$ python -q
>>> import numpy as np
>>> from numpy import linalg as LA
>>> np.set_printoptions(precision=3, suppress=True, linewidth=100, floatmode="fixed")
>>> def rd(a):
...     return np.round(a, 3) + 0
... 
>>> J = np.load("case4.npy")
>>> print(J)
[[ -2 -14   7  -9]
 [ -8  18  -9  -3]
 [  9 -14   7  -5]
 [ -3  -2   1  -3]
 [ -3  -2   1   7]
 [ -4   2  -1   4]
 [  7  -2   1   0]
 [ -5  -2   1   9]
 [  4  16  -8   5]
 [  5  16  -8  -2]]
>>> Xs = J - J.mean(axis=0)
>>> V = LA.svd(Xs)[2][:3]
>>> A2 = Xs - Xs @ V.T @ V
>>> print(LA.norm(A2, axis=1).round(6).argmax())
0
>>> Uu, sv, Vh = LA.svd(J)
>>> print(rd(sv))
[39.993 18.123 15.138  0.000]
>>> print(np.argmax(sv[:-1] / (sv[1:] + 1e-6)) + 1)
3
>>> A2 = Uu[:, :3] @ np.diag(sv[:3]) @ Vh[:3]
>>> print(LA.matrix_rank(A2))
3
>>> print(rd(A2))
[[ -2.000 -14.000   7.000  -9.000]
 [ -8.000  18.000  -9.000  -3.000]
 [  9.000 -14.000   7.000  -5.000]
 [ -3.000  -2.000   1.000  -3.000]
 [ -3.000  -2.000   1.000   7.000]
 [ -4.000   2.000  -1.000   4.000]
 [  7.000  -2.000   1.000   0.000]
 [ -5.000  -2.000   1.000   9.000]
 [  4.000  16.000  -8.000   5.000]
 [  5.000  16.000  -8.000  -2.000]]
>>> Xs = J - J.mean(axis=0)
>>> Uu, sv, Vh = LA.svd(Xs, full_matrices=False)
>>> print(np.abs(Uu[:, 0]).argmax())
2
>>> X = np.loadtxt("data.csv", delimiter=",")
>>> print(X)
[[2.000 0.000 0.000 0.000]
 [0.000 2.000 0.000 0.000]
 [0.000 0.000 2.000 0.000]
 [0.000 0.000 0.000 2.000]]
>>> print(rd(LA.det(X)))
16.0
>>> print(rd(np.sort(LA.eigvals(X).real)))
[2.000 2.000 2.000 2.000]
>>> print(np.sort(np.abs(np.fft.fft(X[0]))), rd(np.sort(LA.svd(X, compute_uv=False))))
[2.000 2.000 2.000 2.000] [2.000 2.000 2.000 2.000]
>>> print(X @ (-1.0) ** np.arange(4))
[ 2.000 -2.000  2.000 -2.000]
>>> proj = np.triu(np.array([[1, -2, -1, 2], [-2, -2, -2, -1], [-1, -2, -2, -1], [1, -2, 2, -2]]), 1) + np.eye(4)
>>> A2 = proj @ X @ LA.inv(proj)
>>> print(proj @ X - X @ proj)
[[0.000 0.000 0.000 0.000]
 [0.000 0.000 0.000 0.000]
 [0.000 0.000 0.000 0.000]
 [0.000 0.000 0.000 0.000]]
>>> print(rd(LA.det(A2)))
16.0
>>> vals, V = LA.eig(X)
>>> print(rd(np.sort(LA.eigvals(LA.inv(X)))))
[0.500 0.500 0.500 0.500]
>>> print(vals)
[2.000 2.000 2.000 2.000]
>>> print(rd(np.sort(LA.eigvals(X @ X))))
[4.000 4.000 4.000 4.000]
>>> Uu, sv, Vh = LA.svd(X, full_matrices=False)
>>> print(np.allclose(Uu * sv @ Vh, X))
True
>>> print(Vh @ Vh.T)
[[1.000 0.000 0.000 0.000]
 [0.000 1.000 0.000 0.000]
 [0.000 0.000 1.000 0.000]
 [0.000 0.000 0.000 1.000]]
>>> print(np.cumsum(sv ** 2) / np.sum(sv ** 2))
[0.250 0.500 0.750 1.000]
>>> print(np.sqrt((sv ** 2).sum()), rd(LA.norm(X)))
4.0 4.0
>>> print(sv)
[2.000 2.000 2.000 2.000]
>>> print(Uu.T @ Uu)
[[1.000 0.000 0.000 0.000]
 [0.000 1.000 0.000 0.000]
 [0.000 0.000 1.000 0.000]
 [0.000 0.000 0.000 1.000]]
>>> print(sv / sv[0])
[1.000 1.000 1.000 1.000]
>>> print(Uu.shape, sv.shape, Vh.shape)
(4, 4) (4,) (4, 4)
>>> m1 = np.load("layer19.npy")
>>> print(m1)
[[ 0  0  0  0  0  0  0]
 [ 0  2  3  2  0  0 -3]
 [ 0  3 -3  3  0  0 -3]
 [ 0 -2 -1 -3  0  0  0]
 [ 2  0  0  0  2  1  0]
 [-2  0  0  0  1  0  0]
 [ 0 -3 -1 -1  0  0 -1]]
>>> print(np.unique(m1.round(6), axis=0).shape)
(7, 7)
>>> print(LA.lstsq(m1[:-1].T, m1[-1])[2])
5
>>> print(rd(m1 @ LA.pinv(m1) @ m1))
[[ 0.000  0.000  0.000  0.000  0.000  0.000  0.000]
 [ 0.000  2.000  3.000  2.000  0.000  0.000 -3.000]
 [ 0.000  3.000 -3.000  3.000  0.000  0.000 -3.000]
 [ 0.000 -2.000 -1.000 -3.000  0.000  0.000  0.000]
 [ 2.000  0.000  0.000  0.000  2.000  1.000  0.000]
 [-2.000  0.000  0.000  0.000  1.000  0.000  0.000]
 [ 0.000 -3.000 -1.000 -1.000  0.000  0.000 -1.000]]
>>> print(rd(np.trace(LA.pinv(m1) @ m1)))
6.0
